In [1]: import numpy as np

In [2]: np.set_printoptions(suppress=True, linewidth=120)

In [3]: arr = np.array([[0, 0, 0], [0, 0, 1], [0, 1, 0]])

In [4]: # symmetric, so the eigenvalues are real

In [5]: (np.linalg.matrix_power((arr != 0) + (arr.T != 0) + np.eye(3), 3) > 0).astype(int)
Out[5]: 
array([[1, 0, 0],
       [0, 1, 1],
       [0, 1, 1]])

In [6]: np.round(np.sort(np.linalg.eigvals(arr).real), 4)
Out[6]: array([-1.,  0.,  1.])

In [7]: np.linalg.lstsq(arr[:-1].T, arr[-1])[2]
Out[7]: np.int32(1)

In [8]: np.abs(np.diag(np.linalg.qr(arr)[1])) > 1e-9
Out[8]: array([False,  True,  True])

In [9]: np.round(np.trace(np.linalg.pinv(arr) @ arr), 4)
Out[9]: np.float64(2.0)

In [10]: np.round(arr @ np.linalg.pinv(arr) @ arr, 4)
Out[10]: 
array([[0., 0., 0.],
       [0., 0., 1.],
       [0., 1., 0.]])

In [11]: x0 = np.array([-9, -3, -7])

In [12]: np.einsum("ij,j->i", arr, x0)
Out[12]: array([ 0, -7, -3])

In [13]: arr @ (2 * x0)
Out[13]: array([  0, -14,  -6])

In [14]: (arr * x0).sum(axis=1)
Out[14]: array([ 0, -7, -3])

In [15]: arr * x0
Out[15]: 
array([[ 0,  0,  0],
       [ 0,  0, -7],
       [ 0, -3,  0]])

In [16]: arr @ np.ones(3)
Out[16]: array([0., 1., 1.])

In [17]: (arr @ x0).argmax()
Out[17]: np.int64(0)

In [18]: arr @ x0
Out[18]: array([ 0, -7, -3])

In [19]: arr @ np.eye(3)[2]
Out[19]: array([0., 1., 0.])

In [20]: M = np.load("sample9.npy")

In [21]: M
Out[21]: 
array([[  0,   0,   0,   0],
       [  0,   0,   0,   0],
       [-18,  18,  18,  18]])

In [22]: left, sigma, VT = np.linalg.svd(M)

In [23]: sigma
Out[23]: array([36.,  0., -0.])

In [24]: out = left[:, :1] @ np.diag(sigma[:1]) @ VT[:1]

In [25]: out.round(4)
Out[25]: 
array([[  0.,   0.,   0.,   0.],
       [  0.,   0.,   0.,   0.],
       [-18.,  18.,  18.,  18.]])

In [26]: round(float(np.abs(M - out).max()), 4)
Out[26]: 0.0

In [27]: np.linalg.matrix_rank(out)
Out[27]: np.int64(1)

In [28]: x0 = np.array([1, 1, 0])

In [29]: h1 = np.maximum(arr @ x0, 0)

In [30]: np.maximum(arr @ (3 * x0), 0)
Out[30]: array([0, 0, 3])

In [31]: arr.T @ h1
Out[31]: array([0, 1, 0])

In [32]: np.round(np.tanh(arr @ x0), 4)
Out[32]: array([0.    , 0.    , 0.7616])

In [33]: arr * (h1 > 1e-9)[:, None]
Out[33]: 
array([[0, 0, 0],
       [0, 0, 0],
       [0, 1, 0]])

In [34]: np.flatnonzero(h1 > 1e-9)
Out[34]: array([2])

In [35]: np.maximum(arr @ x0, 0) - np.maximum(-arr @ x0, 0)
Out[35]: array([0, 0, 1])

In [36]: A = np.loadtxt("m.csv", delimiter=",")

In [37]: A.round(4)
Out[37]: 
array([[ 1.    ,  0.    ,  0.    ,  0.    ],
       [ 0.    ,  0.7071,  0.    , -0.7071],
       [ 0.    ,  0.    ,  1.    ,  0.    ],
       [ 0.    ,  0.7071,  0.    ,  0.7071]])

In [38]: x0 = np.array([-3, -1, -1, 1])

In [39]: np.round(A.T @ (A @ x0), 4)
Out[39]: array([-3., -1., -1.,  1.])

In [40]: np.round(np.sort(np.abs(np.degrees(np.angle(np.linalg.eigvals(A))))), 4)
Out[40]: array([ 0.,  0., 45., 45.])

In [41]: np.round(np.linalg.inv(A), 4)
Out[41]: 
array([[ 1.    ,  0.    ,  0.    ,  0.    ],
       [ 0.    ,  0.7071,  0.    ,  0.7071],
       [ 0.    ,  0.    ,  1.    ,  0.    ],
       [ 0.    , -0.7071,  0.    ,  0.7071]])
